$ python -q
>>> import numpy as np
>>> np.set_printoptions(precision=1, suppress=True, linewidth=140)
>>> A = np.vander(np.arange(4) - 1, 4, increasing=True)
>>> A
array([[ 1, -1,  1, -1],
       [ 1,  0,  0,  0],
       [ 1,  1,  1,  1],
       [ 1,  2,  4,  8]])
>>> vec = np.array([-2, 0, -3, 1])
>>> rhs = A @ vec
>>> rhs
array([-6, -2, -4, -6])
>>> np.linalg.solve(A, rhs + A[:, 1])
array([-2.,  1., -3.,  1.])
>>> np.round(np.linalg.solve(A, A[:, 3]), 1) + 0
array([0., 0., 0., 1.])
>>> np.linalg.solve(A, -2 * rhs)
array([ 4.,  0.,  6., -2.])
>>> np.linalg.solve(A.T, A[1])
array([0., 1., 0., 0.])
>>> O = A.astype(float).copy()
>>> for j in range(4):
...     O[:, j] -= O[:, :j] @ (O[:, :j].T @ O[:, j])
...     O[:, j] /= np.linalg.norm(O[:, j])
... 
>>> np.round(O.T @ O, 1) + 0
array([[1., 0., 0., 0.],
       [0., 1., 0., 0.],
       [0., 0., 1., 0.],
       [0., 0., 0., 1.]])
>>> f = np.array([2, 0])
>>> np.correlate(A[0], A[2], "full")
array([ 1,  0,  1,  0, -1,  0, -1])
>>> np.cross(A[0, :3], A[2, :3])
array([-2,  0,  2])
>>> np.array([np.convolve(row, f, "same") for row in A])
array([[ 2, -2,  2, -2],
       [ 2,  0,  0,  0],
       [ 2,  2,  2,  2],
       [ 2,  4,  8, 16]])
>>> E = np.load("arr.npy")
>>> E
array([[-1,  0, -2,  1,  2,  2,  1,  0],
       [ 0, -5,  1,  2,  0,  2,  2,  1],
       [ 2,  0, -8,  2, -1, -2, -2,  0],
       [ 0,  2, -2,  2,  0, -2,  1,  1],
       [ 2,  0,  0, -2, -4, -1,  2,  2],
       [-2,  2,  0, -2, -2,  8,  1, -2],
       [-2,  0,  1, -2, -2,  0, -2, -2],
       [ 1, -2,  1,  2,  2,  0,  1,  6]])
>>> U, sv, Vh = np.linalg.svd(E, full_matrices=False)
>>> np.round(Vh @ Vh.T, 1) + 0
array([[1., 0., 0., 0., 0., 0., 0., 0.],
       [0., 1., 0., 0., 0., 0., 0., 0.],
       [0., 0., 1., 0., 0., 0., 0., 0.],
       [0., 0., 0., 1., 0., 0., 0., 0.],
       [0., 0., 0., 0., 1., 0., 0., 0.],
       [0., 0., 0., 0., 0., 1., 0., 0.],
       [0., 0., 0., 0., 0., 0., 1., 0.],
       [0., 0., 0., 0., 0., 0., 0., 1.]])
>>> np.abs(Vh[0])
array([0.3, 0.1, 0.4, 0.3, 0.2, 0.7, 0.1, 0.4])
>>> F = np.array([[2, -2, 0, -3, 1, -2], [3, -3, 3, -1, -2, 2], [-2, 3, 0, 1, 3, 0]])
>>> F
array([[ 2, -2,  0, -3,  1, -2],
       [ 3, -3,  3, -1, -2,  2],
       [-2,  3,  0,  1,  3,  0]])
>>> C2 = F.T @ F
>>> np.trace(C2), (F ** 2).sum()
(np.int64(81), np.int64(81))
>>> C2
array([[ 17, -19,   9, -11, -10,   2],
       [-19,  22,  -9,  12,  13,  -2],
       [  9,  -9,   9,  -3,  -6,   6],
       [-11,  12,  -3,  11,   2,   4],
       [-10,  13,  -6,   2,  14,  -6],
       [  2,  -2,   6,   4,  -6,   8]])
>>> np.round(np.linalg.eigvalsh(C2)[::-1], 1) + 0
array([57.4, 17.6,  6. ,  0. ,  0. ,  0. ])
>>> np.allclose(C2, C2.T)
True
>>> round(np.linalg.norm(C2), 1)
np.float64(60.3)
>>> np.unravel_index(np.abs(C2).argmax(), C2.shape)
(np.int64(1), np.int64(1))
>>> C2 - C2[0]
array([[  0,   0,   0,   0,   0,   0],
       [-36,  41, -18,  23,  23,  -4],
       [ -8,  10,   0,   8,   4,   4],
       [-28,  31, -12,  22,  12,   2],
       [-27,  32, -15,  13,  24,  -8],
       [-15,  17,  -3,  15,   4,   6]])
>>> np.diff(C2, axis=0)
array([[-36,  41, -18,  23,  23,  -4],
       [ 28, -31,  18, -15, -19,   8],
       [-20,  21, -12,  14,   8,  -2],
       [  1,   1,  -3,  -9,  12, -10],
       [ 12, -15,  12,   2, -20,  14]])
>>> np.linalg.rank(C2)
Traceback (most recent call last):
  File "<python-input-34>", line 1, in <module>
    np.linalg.rank(C2)
    ^^^^^^^^^^^^^^
AttributeError: module 'numpy.linalg' has no attribute 'rank'
>>> C2.sum(axis=1)
array([-12,  17,   6,  15,   7,  12])
>>> C2.sum(axis=0)
array([-12,  17,   6,  15,   7,  12])
>>> np.linalg.matrix_rank(C2)
np.int64(3)
>>> feats = np.load("mat.npy")
>>> feats
array([[-0.1, -0.5, -0.1, -0.1,  0.8,  0.5,  0.5, -0.1, -1.2],
       [ 0.4,  1.2,  0. ,  0. , -0.4, -1.1, -0.8,  0.1,  0.2],
       [-0.7,  0.4, -0.6,  0.5,  0.3,  0. , -0.8,  0.3,  0.5],
       [-0.2, -0.1, -0.4, -0.7, -0.7,  0. ,  0.4, -0.4,  0.4],
       [ 1. ,  0.2,  1.1, -0.2,  1.2, -0.1,  1.3, -1. , -0.1]])
>>> np.linalg.norm(feats, axis=0)
array([1.3, 1.4, 1.3, 0.9, 1.7, 1.2, 1.8, 1.1, 1.4])
>>> np.round(np.linalg.norm(feats, 2), 1)
np.float64(3.0)
>>> round(float(feats[2] @ feats[4]), 1)
-2.4
>>> J = np.loadtxt("block7.csv", delimiter=",")
>>> J
array([[ -4.7,  -2.2,   0.3,  -3.5,  -2.6,   1.3, -10.1,   0.2,  -5.7],
       [ -2.8,   0.3,  -4. ,   2.3,  -2.6,   0.4,  -1. ,  -0.3,  -2.4],
       [ -5.2,  -2.7,   1.5,  -3.4,  -0.2,   2.7,  -9.1,   0.5,  -3.9],
       [ -0.5,  -6.1,  -1.8,   1.4,  -1.9,  -6.3,  -4. ,  -6.6,  -0.1],
       [ -3.3,  -0.3,  -3.3,   2.4,  -2.5,   0.5,  -0.7,  -1.7,  -2.2],
       [ -0.5,  -3.9,  -1.7,   2.1,  -3.9,  -5.4,  -3.9,  -3.3,  -0.4],
       [ -7.4,  -2.8,   0. ,  -2.6,  -0.7,   2.2,  -9.1,   0.9,  -5.2],
       [ -7.1,  -1.2,  -0.8,  -1.7,  -1.5,   2.2, -10.1,   1.3,  -4.1],
       [  0.4,  -3.3,  -3.7,   0.7,   0.7,  -5.2,  -1.9,  -4.1,  -1.2],
       [ -0.1,  -3.1,  -3.1,   1.1,  -2. ,  -4.9,  -4.2,  -3.8,  -1.1],
       [  0.6,  -4.4,  -4.2,   2. ,   0.4,  -4.8,  -3.4,  -6. ,  -1.5],
       [  1.5,  -2.7,  -4.8,   2.9,  -0.9,  -3.9,  -2. ,  -5.1,  -0.6],
       [ -1.9,   2.4,  -4.6,   3.3,  -5.7,   0.2,  -0.8,  -1.3,  -4.7],
       [ -3.5,   0.6,  -3. ,   4.4,  -4.1,   0.6,  -1.1,  -1.9,  -3.8],
       [ -6. ,  -2. ,   0.7,  -3.3,  -0.1,   1.2,  -8.7,   3.9,  -4. ],
       [  0. ,  -2.7,  -5.5,   1. ,  -1. ,  -4.8,  -3.4,  -5.4,  -1.4],
       [ -5.9,  -1.7,   1. ,  -4. ,  -1.7,   2.4,  -9.1,   2.6,  -4.6],
       [ -6.8,  -2.9,   0.9,  -5.2,  -0.1,   3.7,  -9.3,   0.5,  -2.7],
       [ -6.3,  -2.2,   0.3,  -3.4,  -1.2,   2.9,  -9.2,   0.7,  -3.1],
       [ -1.1,   1.3,  -2.5,   1.5,  -1.4,   0.6,  -2.6,  -1.4,  -3.5],
       [  2.2,  -4.9,  -3.8,   1.2,  -2.4,  -5.9,  -4. ,  -5. ,  -1.8],
       [ -7.2,  -1.7,  -1.4,  -3.3,   0.5,   2. , -10.2,   1.6,  -2. ],
       [  1.5,  -5. ,  -2.5,   1.8,  -2.4,  -4.4,  -4.8,  -4.6,  -0.8],
       [ -1.6,   0.6,  -3.2,   2.6,  -3.8,   0. ,  -2.5,  -1.1,  -1.6],
       [ -8.3,  -1.2,   2.9,  -1.5,  -0.1,   2.3,  -8.8,   0.6,  -1.6],
       [ -3.6,   0.8,  -3.3,   2.8,  -4.6,  -2.1,  -1.5,  -0.4,   0.1],
       [  1.3,  -2.2,  -4.7,   1.5,  -2.6,  -4.4,  -3.1,  -5.6,  -0.7],
       [  0.5,  -4.1,  -2.6,   1.4,  -1.2,  -6. ,  -3.9,  -6.2,  -0.2],
       [ -0.9,  -6.6,  -2.9,   4.1,  -0.6,  -3.5,  -5.1,  -4.5,   2.3],
       [ -0.2,  -4.8,  -4.4,   3.2,  -0.3,  -4.7,  -4.8,  -3.1,  -0.8],
       [ -2.2,   1.9,  -2.9,   3.6,  -3.5,  -2.6,  -0.3,   0.9,  -4.7],
       [  0.8,  -4.7,  -3.1,   1. ,  -0.7,  -3.1,  -2.5,  -3.6,  -0.7],
       [ -0.3,  -3.4,  -4.4,   1.5,  -1.9,  -6.1,  -4. ,  -4.1,   0.9],
       [ -4.5,   0.8,  -3.1,   2.8,  -2. ,   1.6,  -0.3,  -1.8,  -3.9],
       [ -2.8,  -0.2,  -2. ,   2.2,  -4.5,   0.3,  -0.4,  -1.6,  -2. ],
       [  0.7,  -4.1,  -2.8,   1.5,  -1.9,  -4.5,  -2. ,  -3.7,  -1.3]])
>>> W2 = J[[6, 33]].astype(float)
>>> for _ in range(4):
...     labels = np.linalg.norm(J[:, None] - W2, axis=-1).argmin(axis=1)
...     W2 = np.array([J[labels == j].mean(axis=0) for j in range(2)])
... 
>>> labels
array([0, 1, 0, 1, 1, 1, 0, 0, 1, 1, 1, 1, 1, 1, 0, 1, 0, 0, 0, 1, 1, 0, 1, 1, 0, 1, 1, 1, 1, 1, 1, 1, 1, 1, 1, 1])
>>> np.bincount(labels)
array([10, 26])
